% python3 -q
>>> import numpy as np
>>> np.set_printoptions(precision=3, suppress=True, linewidth=160)
>>> M = np.loadtxt("out2.csv", delimiter=",")
>>> M
array([[ 1.174, -0.321, -2.163,  1.424,  0.436,  1.465, -0.141,  0.823, -0.08 ,  1.013, -1.562,  0.178],
       [ 1.042,  0.416, -1.456, -0.324, -0.167, -2.057, -0.869, -0.589, -1.145, -0.051,  1.612, -1.439],
       [ 1.069, -0.472,  1.04 ,  1.393, -0.088, -0.007, -0.703,  0.006,  1.15 , -0.73 ,  0.528, -0.786],
       [-0.505,  1.497, -0.486, -0.278,  1.13 ,  0.548, -0.778,  0.393,  0.245, -0.634,  0.282,  0.544],
       [ 0.67 , -0.889, -1.063, -0.9  ,  0.427, -0.064,  0.113,  0.817,  0.888,  0.033,  0.55 , -0.713],
       [ 0.095,  0.771,  0.357, -0.796,  0.168,  0.598,  0.188, -1.145,  0.307, -0.73 , -0.818, -0.452],
       [ 2.21 , -1.02 , -0.803, -0.649, -0.027, -0.615,  0.383, -0.361, -0.283, -0.969, -0.333,  1.452],
       [ 0.557, -0.411,  0.735, -0.24 , -1.207,  0.188, -2.222,  0.529,  0.211,  1.142, -1.328, -0.24 ],
       [-0.356, -1.958, -0.307,  0.759,  0.776, -1.296,  0.984,  1.014, -0.228, -2.171, -1.292, -1.027],
       [-1.337, -1.153, -0.689,  1.051,  0.043,  0.48 , -1.279, -1.724,  0.713, -0.336, -0.655,  0.237],
       [-0.216,  1.354, -1.324,  0.241, -0.727, -0.76 ,  0.635,  0.735,  0.597, -0.398, -0.764, -0.421],
       [ 0.197, -1.353, -0.013,  0.176, -1.678,  1.08 ,  0.431,  0.342, -0.697, -2.187, -0.519, -0.197]])
>>> np.round(M[10] @ M[7], 3)
np.float64(-1.208)
>>> round(np.linalg.norm(M, "nuc"), 3)
np.float64(35.878)
>>> round(float(np.linalg.norm(M) ** 2 / np.linalg.norm(M, 2) ** 2), 3)
4.843
>>> round(float(np.linalg.norm(M[10] - M[7])), 3)
4.515
>>> np.linalg.norm(M, axis=1).argmax()
np.int64(8)
>>> round(float(np.linalg.norm(M, 1)), 3), np.round(np.linalg.norm(M, np.inf), 3)
(11.615, np.float64(12.168))
>>> rng = np.random.default_rng(85)
>>> idx = rng.permutation(12)
>>> A2 = M[:, idx] * rng.choice([-1, 1], 12)
>>> A2
array([[-0.436, -0.08 , -1.562,  2.163,  1.013,  0.178, -1.424, -0.823, -1.174, -0.141, -0.321, -1.465],
       [ 0.167, -1.145,  1.612,  1.456, -0.051, -1.439,  0.324,  0.589, -1.042, -0.869,  0.416,  2.057],
       [ 0.088,  1.15 ,  0.528, -1.04 , -0.73 , -0.786, -1.393, -0.006, -1.069, -0.703, -0.472,  0.007],
       [-1.13 ,  0.245,  0.282,  0.486, -0.634,  0.544,  0.278, -0.393,  0.505, -0.778,  1.497, -0.548],
       [-0.427,  0.888,  0.55 ,  1.063,  0.033, -0.713,  0.9  , -0.817, -0.67 ,  0.113, -0.889,  0.064],
       [-0.168,  0.307, -0.818, -0.357, -0.73 , -0.452,  0.796,  1.145, -0.095,  0.188,  0.771, -0.598],
       [ 0.027, -0.283, -0.333,  0.803, -0.969,  1.452,  0.649,  0.361, -2.21 ,  0.383, -1.02 ,  0.615],
       [ 1.207,  0.211, -1.328, -0.735,  1.142, -0.24 ,  0.24 , -0.529, -0.557, -2.222, -0.411, -0.188],
       [-0.776, -0.228, -1.292,  0.307, -2.171, -1.027, -0.759, -1.014,  0.356,  0.984, -1.958,  1.296],
       [-0.043,  0.713, -0.655,  0.689, -0.336,  0.237, -1.051,  1.724,  1.337, -1.279, -1.153, -0.48 ],
       [ 0.727,  0.597, -0.764,  1.324, -0.398, -0.421, -0.241, -0.735,  0.216,  0.635,  1.354,  0.76 ],
       [ 1.678, -0.697, -0.519,  0.013, -2.187, -0.197, -0.176, -0.342, -0.197,  0.431, -1.353, -1.08 ]])
>>> Uu, _, Vt = np.linalg.svd(M.T @ A2)
>>> np.round(np.linalg.lstsq(M, A2)[0], 3) + 0
array([[ 0.,  0.,  0.,  0.,  0.,  0.,  0.,  0., -1.,  0.,  0.,  0.],
       [ 0.,  0.,  0.,  0.,  0.,  0.,  0.,  0.,  0.,  0.,  1.,  0.],
       [ 0.,  0.,  0., -1.,  0.,  0.,  0.,  0.,  0.,  0.,  0.,  0.],
       [ 0.,  0.,  0.,  0.,  0.,  0., -1.,  0.,  0.,  0.,  0.,  0.],
       [-1.,  0.,  0.,  0.,  0.,  0.,  0.,  0.,  0.,  0.,  0.,  0.],
       [ 0.,  0.,  0.,  0.,  0.,  0.,  0.,  0.,  0.,  0.,  0., -1.],
       [ 0.,  0.,  0.,  0.,  0.,  0.,  0.,  0.,  0.,  1.,  0.,  0.],
       [ 0.,  0.,  0.,  0.,  0.,  0.,  0., -1.,  0.,  0.,  0.,  0.],
       [ 0.,  1.,  0.,  0.,  0.,  0.,  0.,  0.,  0.,  0.,  0.,  0.],
       [ 0.,  0.,  0.,  0.,  1.,  0.,  0.,  0.,  0.,  0.,  0.,  0.],
       [ 0.,  0.,  1.,  0.,  0.,  0.,  0.,  0.,  0.,  0.,  0.,  0.],
       [ 0.,  0.,  0.,  0.,  0.,  1.,  0.,  0.,  0.,  0.,  0.,  0.]])
>>> feats = 0.2 ** np.abs(np.subtract.outer(np.arange(4), np.arange(4)))
>>> feats
array([[1.   , 0.2  , 0.04 , 0.008],
       [0.2  , 1.   , 0.2  , 0.04 ],
       [0.04 , 0.2  , 1.   , 0.2  ],
       [0.008, 0.04 , 0.2  , 1.   ]])
>>> r0 = np.array([-3, 2])
>>> np.array([np.convolve(row, r0, "same") for row in feats])
array([[-3.   ,  1.4  ,  0.28 ,  0.056],
       [-0.6  , -2.6  ,  1.4  ,  0.28 ],
       [-0.12 , -0.52 , -2.6  ,  1.4  ],
       [-0.024, -0.104, -0.52 , -2.6  ]])
>>> np.correlate(feats[0], feats[1], "full")
array([0.04 , 0.208, 1.042, 0.408, 0.082, 0.016, 0.002])
>>> np.convolve(feats[0], r0)
array([-3.   ,  1.4  ,  0.28 ,  0.056,  0.016])
>>> np.cross(feats[0, :3], feats[1, :3])
array([ 0.   , -0.192,  0.96 ])
>>> Lm = np.linalg.cholesky(feats)
>>> Lm
array([[1.   , 0.   , 0.   , 0.   ],
       [0.2  , 0.98 , 0.   , 0.   ],
       [0.04 , 0.196, 0.98 , 0.   ],
       [0.008, 0.039, 0.196, 0.98 ]])
>>> np.linalg.eigvalsh(feats).min() > 0
np.True_
>>> A2 = np.array([[0, 0, 1], [5, 0, -5]])
>>> W2 = np.kron(A2, feats)
>>> np.linalg.matrix_rank(W2)
np.int64(8)
>>> vals, evecs = np.linalg.eig(feats)
>>> np.sort(np.linalg.eigvals(feats @ feats))
array([0.503, 0.715, 1.172, 1.856])
>>> np.round(feats @ evecs[:, 0] - vals[0] * evecs[:, 0], 3) + 0
array([0., 0., 0., 0.])
>>> np.sort(np.linalg.eigvals(np.linalg.inv(feats)))
array([0.734, 0.924, 1.183, 1.41 ])
>>> J = np.loadtxt("block0.csv", delimiter=",")
>>> J
array([[ 1.,  0.,  0.,  0.,  0.,  0.,  0.,  0.,  0.,  0.],
       [ 0.,  0.,  0.,  1.,  0.,  0.,  0.,  0.,  0.,  0.],
       [ 0.,  0.,  1.,  0.,  0.,  0.,  0.,  0.,  0.,  0.],
       [ 0., -1.,  0.,  0.,  0.,  0.,  0.,  0.,  0.,  0.],
       [ 0.,  0.,  0.,  0.,  1.,  0.,  0.,  0.,  0.,  0.],
       [ 0.,  0.,  0.,  0.,  0.,  1.,  0.,  0.,  0.,  0.],
       [ 0.,  0.,  0.,  0.,  0.,  0.,  1.,  0.,  0.,  0.],
       [ 0.,  0.,  0.,  0.,  0.,  0.,  0.,  1.,  0.,  0.],
       [ 0.,  0.,  0.,  0.,  0.,  0.,  0.,  0.,  1.,  0.],
       [ 0.,  0.,  0.,  0.,  0.,  0.,  0.,  0.,  0.,  1.]])
>>> vec = np.array([8, -4, 3, -7, -8, 6, -6, -2, 5, 2])
>>> J.T @ (J @ vec)
array([ 8., -4.,  3., -7., -8.,  6., -6., -2.,  5.,  2.])
>>> [p for p in range(1, 25) if np.allclose(np.linalg.matrix_power(J, p), np.eye(10))]
[4, 8, 12, 16, 20, 24]
>>> np.sort(np.abs(np.degrees(np.angle(np.linalg.eigvals(J)))))
array([ 0.,  0.,  0.,  0.,  0.,  0.,  0.,  0., 90., 90.])
>>> round(np.linalg.det(J), 3)
np.float64(1.0)
>>> r0 = np.array([-2, 2, 2, -5, 4])
>>> E = np.array([np.roll(r0, i) for i in range(5)])
>>> E
array([[-2,  2,  2, -5,  4],
       [ 4, -2,  2,  2, -5],
       [-5,  4, -2,  2,  2],
       [ 2, -5,  4, -2,  2],
       [ 2,  2, -5,  4, -2]])
>>> vec = np.array([3, 0, 1, 0, 0])
>>> rhs = E @ vec
>>> rhs
array([ -4,  14, -17,  10,   1])
>>> np.round(np.linalg.solve(E.T, E[1]), 3) + 0
array([0., 1., 0., 0., 0.])
>>> np.round(np.linalg.solve(E, E[:, 0]), 3) + 0
array([1., 0., 0., 0., 0.])
>>> np.round(np.linalg.solve(E, -2 * rhs), 3) + 0
array([-6.,  0., -2.,  0.,  0.])
>>> np.round(np.linalg.solve(E, rhs), 3) + 0
array([3., 0., 1., 0., 0.])
>>> A2 = E[0, 0] * E[1:] - np.outer(E[1:, 0], E[0])
>>> A2
array([[  0,  -4, -12,  16,  -6],
       [  0,   2,  14, -29,  16],
       [  0,   6, -12,  14, -12],
       [  0,  -8,   6,   2,  -4]])
>>> np.linalg.matrix_rank(A2), np.linalg.matrix_rank(E)
(np.int64(4), np.int64(5))
>>> def softmax(z):
...     e = np.exp(z - z.max(axis=-1, keepdims=True))
...     return e / e.sum(axis=-1, keepdims=True)
... 
>>> np.round(softmax(10 * A2[3]), 3) + 0
array([0., 0., 1., 0., 0.])
>>> np.round(softmax(A2[3] + 3), 3) + 0
array([0.002, 0.   , 0.98 , 0.018, 0.   ])
>>> np.round(softmax(A2[3]), 3) + 0
array([0.002, 0.   , 0.98 , 0.018, 0.   ])
>>> scores = A2 @ A2.T / np.sqrt(5)
>>> np.round(softmax(scores), 3) + 0
array([[1., 0., 0., 0.],
       [0., 1., 0., 0.],
       [0., 0., 1., 0.],
       [0., 0., 0., 1.]])
>>> softmax(scores).round(6).argmax(axis=1)
array([0, 1, 2, 3])
>>> vec = np.array([0, 0, 3, 0, 3])
>>> h = np.maximum(E @ vec, 0)
>>> np.maximum(E @ vec, 0) - np.maximum(-E @ vec, 0)
array([ 18,  -9,   0,  18, -21])
>>> h
array([18,  0,  0, 18,  0])
>>> E * (h > 1e-9)[:, None]
array([[-2,  2,  2, -5,  4],
       [ 0,  0,  0,  0,  0],
       [ 0,  0,  0,  0,  0],
       [ 2, -5,  4, -2,  2],
       [ 0,  0,  0,  0,  0]])
>>> np.maximum(E @ (3 * vec), 0)
array([54,  0,  0, 54,  0])
>>> E.T @ h
array([   0,  -54,  108, -126,  108])
>>> np.flatnonzero(h > 1e-9)
array([0, 3])
>>> G = E.T @ E
>>> G
array([[ 53, -38,  12,  12, -38],
       [-38,  53, -38,  12,  12],
       [ 12, -38,  53, -38,  12],
       [ 12,  12, -38,  53, -38],
       [-38,  12,  12, -38,  53]])
>>> np.diag(G)
array([53, 53, 53, 53, 53])
>>> np.linalg.eigvalsh(G)[::-1]
array([121.902, 121.902,  10.098,  10.098,   1.   ])
>>> np.allclose(G, G.T)
True
>>> np.linalg.matrix_rank(G)
np.int64(5)
>>> m1 = np.loadtxt("layer17.csv", delimiter=",")
>>> m1
array([[ -8.873,   3.742,   2.115,  -2.415,  -2.404,   6.872,  13.993,   3.453,  -6.021],
       [ -6.563,   2.879,   0.938,  -1.54 ,  -4.819,   7.833,  13.525,  -1.002,  -8.769],
       [ 10.169,  -4.03 ,  -3.873,   3.338,  -4.286,  -1.508,  -8.685, -12.189,  -3.091],
       [ 10.279,  -4.218,  -3.106,   3.056,  -0.404,  -5.077, -12.881,  -7.728,   2.45 ],
       [ -8.258,   3.154,   3.809,  -2.971,   6.707,  -1.694,   3.684,  13.67 ,   7.089],
       [-10.017,   4.138,   2.873,  -2.917,  -0.356,   5.625,  13.335,   6.655,  -3.451],
       [  9.507,  -3.713,  -3.923,   3.239,  -5.474,  -0.082,  -6.588, -13.11 ,  -4.972],
       [  8.531,  -3.618,  -1.922,   2.278,   2.853,  -7.097, -14.019,  -2.686,   6.558],
       [ -9.607,   4.001,   2.571,  -2.726,  -1.234,   6.202,  13.72 ,   5.339,  -4.576],
       [  9.975,  -4.124,  -2.839,   2.897,   0.459,  -5.696, -13.388,  -6.505,   3.585],
       [ -8.978,   3.78 ,   2.176,  -2.458,  -2.256,   6.793,  13.974,   3.7  ,  -5.842],
       [ -0.182,   0.366,  -1.574,   0.586,  -7.903,   7.244,   8.488,  -9.111, -11.27 ],
       [  2.772,  -0.838,  -2.515,   1.483,  -8.256,   6.   ,   5.034, -11.609, -10.901],
       [  1.053,  -0.716,   1.271,  -0.312,   7.679,  -7.502,  -9.38 ,   8.235,  11.207],
       [ -3.281,   1.048,   2.664,  -1.632,   8.25 ,  -5.724,  -4.368,  11.961,  10.743],
       [  3.785,  -1.801,   0.247,   0.579,   6.607,  -7.979, -11.797,   5.052,  10.489],
       [  0.915,  -0.079,  -1.939,   0.925,  -8.109,   6.849,   7.282, -10.127, -11.238],
       [  1.922,  -0.489,  -2.258,   1.23 ,  -8.221,   6.418,   6.096, -10.968, -11.101],
       [ 10.413,  -4.253,  -3.258,   3.139,  -0.946,  -4.657, -12.488,  -8.457,   1.72 ],
       [ -4.185,   1.422,   2.916,  -1.893,   8.185,  -5.187,  -3.13 ,  12.524,  10.385],
       [  1.818,  -1.022,   0.997,  -0.067,   7.437,  -7.688, -10.117,   7.411,  11.088],
       [  1.602,  -0.936,   1.075,  -0.136,   7.509,  -7.64 ,  -9.914,   7.648,  11.128],
       [  4.391,  -2.039,   0.003,   0.783,   6.286,  -8.01 , -12.246,   4.249,  10.211],
       [ -6.202,   2.741,   0.774,  -1.411,  -5.102,   7.898,  13.354,  -1.587,  -9.065],
       [  9.519,  -3.719,  -3.923,   3.241,  -5.457,  -0.104,  -6.621, -13.099,  -4.944],
       [ -1.118,   0.742,  -1.248,   0.291,  -7.66 ,   7.52 ,   9.445,  -8.167, -11.2  ],
       [ -3.346,   1.075,   2.682,  -1.651,   8.248,  -5.688,  -4.281,  12.005,  10.72 ],
       [ -4.444,   2.06 ,   0.019,  -0.801,  -6.256,   8.011,  12.283,  -4.177, -10.185],
       [ -6.498,   2.394,   3.485,  -2.529,   7.645,  -3.474,   0.427,  13.525,   8.938],
       [ -4.63 ,   1.608,   3.035,  -2.019,   8.126,  -4.898,  -2.493,  12.768,  10.17 ]])
>>> G = np.cov(m1, rowvar=False)
>>> np.polyfit(m1[:, 6], m1[:, 4], 1)
array([-0.318,  0.146])
>>> m1.std(axis=0)
array([ 6.707,  2.74 ,  2.483,  2.098,  6.153,  6.187, 10.082,  9.127,  8.69 ])
>>> np.argwhere(np.triu(np.abs(np.corrcoef(m1.T)) > 0.8, 1))
array([[0, 1],
       [0, 2],
       [0, 3],
       [1, 2],
       [1, 3],
       [1, 6],
       [2, 3],
       [2, 7],
       [4, 5],
       [4, 7],
       [4, 8],
       [5, 6],
       [5, 8]])
